$ python -q
>>> import numpy as np
>>> import numpy.linalg as la
>>> np.set_printoptions(precision=2, suppress=True, linewidth=160, sign=" ")
>>> arr = np.load("mat.npy")
>>> arr
array([[ 0, -1,  0,  0,  2,  3, -3,  3,  1],
       [ 0,  0,  1, -1, -1,  2, -1, -3,  3],
       [ 0,  0,  0,  2,  3, -3, -2, -1,  0],
       [ 0,  0,  0,  0, -2,  1,  0,  2, -1],
       [ 0,  0,  0,  0,  0, -1,  2, -2, -3],
       [ 0,  0,  0,  0,  0,  0, -1,  1,  2],
       [ 0,  0,  0,  0,  0,  0,  0,  2,  0],
       [ 0,  0,  0,  0,  0,  0,  0,  0,  1],
       [ 0,  0,  0,  0,  0,  0,  0,  0,  0]])
>>> # looks like rank 8
>>> np.allclose(arr @ arr.T, arr.T @ arr)
False
>>> np.sort(np.abs(la.eigvals(arr)))
array([ 0.,  0.,  0.,  0.,  0.,  0.,  0.,  0.,  0.])
>>> (arr - arr.T) / 2
array([[ 0. , -0.5,  0. ,  0. ,  1. ,  1.5, -1.5,  1.5,  0.5],
       [ 0.5,  0. ,  0.5, -0.5, -0.5,  1. , -0.5, -1.5,  1.5],
       [ 0. , -0.5,  0. ,  1. ,  1.5, -1.5, -1. , -0.5,  0. ],
       [ 0. ,  0.5, -1. ,  0. , -1. ,  0.5,  0. ,  1. , -0.5],
       [-1. ,  0.5, -1.5,  1. ,  0. , -0.5,  1. , -1. , -1.5],
       [-1.5, -1. ,  1.5, -0.5,  0.5,  0. , -0.5,  0.5,  1. ],
       [ 1.5,  0.5,  1. ,  0. , -1. ,  0.5,  0. ,  1. ,  0. ],
       [-1.5,  1.5,  0.5, -1. ,  1. , -0.5, -1. ,  0. ,  0.5],
       [-0.5, -1.5,  0. ,  0.5,  1.5, -1. ,  0. , -0.5,  0. ]])
>>> np.round(np.abs(la.eigvals(arr)).max(), 2)
np.float64(0.0)
>>> arr @ arr
array([[  0,   0,  -1,   1,   1,  -4,   2,  -4,   0],
       [  0,   0,   0,   2,   5,  -3,  -6,  -1,   5],
       [  0,   0,   0,   0,  -4,  -1,   9,  -9, -18],
       [  0,   0,   0,   0,   0,   2,  -5,   5,  10],
       [  0,   0,   0,   0,   0,   0,   1,   3,  -4],
       [  0,   0,   0,   0,   0,   0,   0,  -2,   1],
       [  0,   0,   0,   0,   0,   0,   0,   0,   2],
       [  0,   0,   0,   0,   0,   0,   0,   0,   0],
       [  0,   0,   0,   0,   0,   0,   0,   0,   0]])
>>> np.trace(arr)
np.int64(0)
>>> (arr + arr.T) / 2
array([[ 0. , -0.5,  0. ,  0. ,  1. ,  1.5, -1.5,  1.5,  0.5],
       [-0.5,  0. ,  0.5, -0.5, -0.5,  1. , -0.5, -1.5,  1.5],
       [ 0. ,  0.5,  0. ,  1. ,  1.5, -1.5, -1. , -0.5,  0. ],
       [ 0. , -0.5,  1. ,  0. , -1. ,  0.5,  0. ,  1. , -0.5],
       [ 1. , -0.5,  1.5, -1. ,  0. , -0.5,  1. , -1. , -1.5],
       [ 1.5,  1. , -1.5,  0.5, -0.5,  0. , -0.5,  0.5,  1. ],
       [-1.5, -0.5, -1. ,  0. ,  1. , -0.5,  0. ,  1. ,  0. ],
       [ 1.5, -1.5, -0.5,  1. , -1. ,  0.5,  1. ,  0. ,  0.5],
       [ 0.5,  1.5,  0. , -0.5, -1.5,  1. ,  0. ,  0.5,  0. ]])
>>> la.matrix_power(arr, 2)
array([[  0,   0,  -1,   1,   1,  -4,   2,  -4,   0],
       [  0,   0,   0,   2,   5,  -3,  -6,  -1,   5],
       [  0,   0,   0,   0,  -4,  -1,   9,  -9, -18],
       [  0,   0,   0,   0,   0,   2,  -5,   5,  10],
       [  0,   0,   0,   0,   0,   0,   1,   3,  -4],
       [  0,   0,   0,   0,   0,   0,   0,  -2,   1],
       [  0,   0,   0,   0,   0,   0,   0,   0,   2],
       [  0,   0,   0,   0,   0,   0,   0,   0,   0],
       [  0,   0,   0,   0,   0,   0,   0,   0,   0]])
>>> arr.inv()
Traceback (most recent call last):
  File "<python-input-14>", line 1, in <module>
    arr.inv()
    ^^^^^^^
AttributeError: 'numpy.ndarray' object has no attribute 'inv'
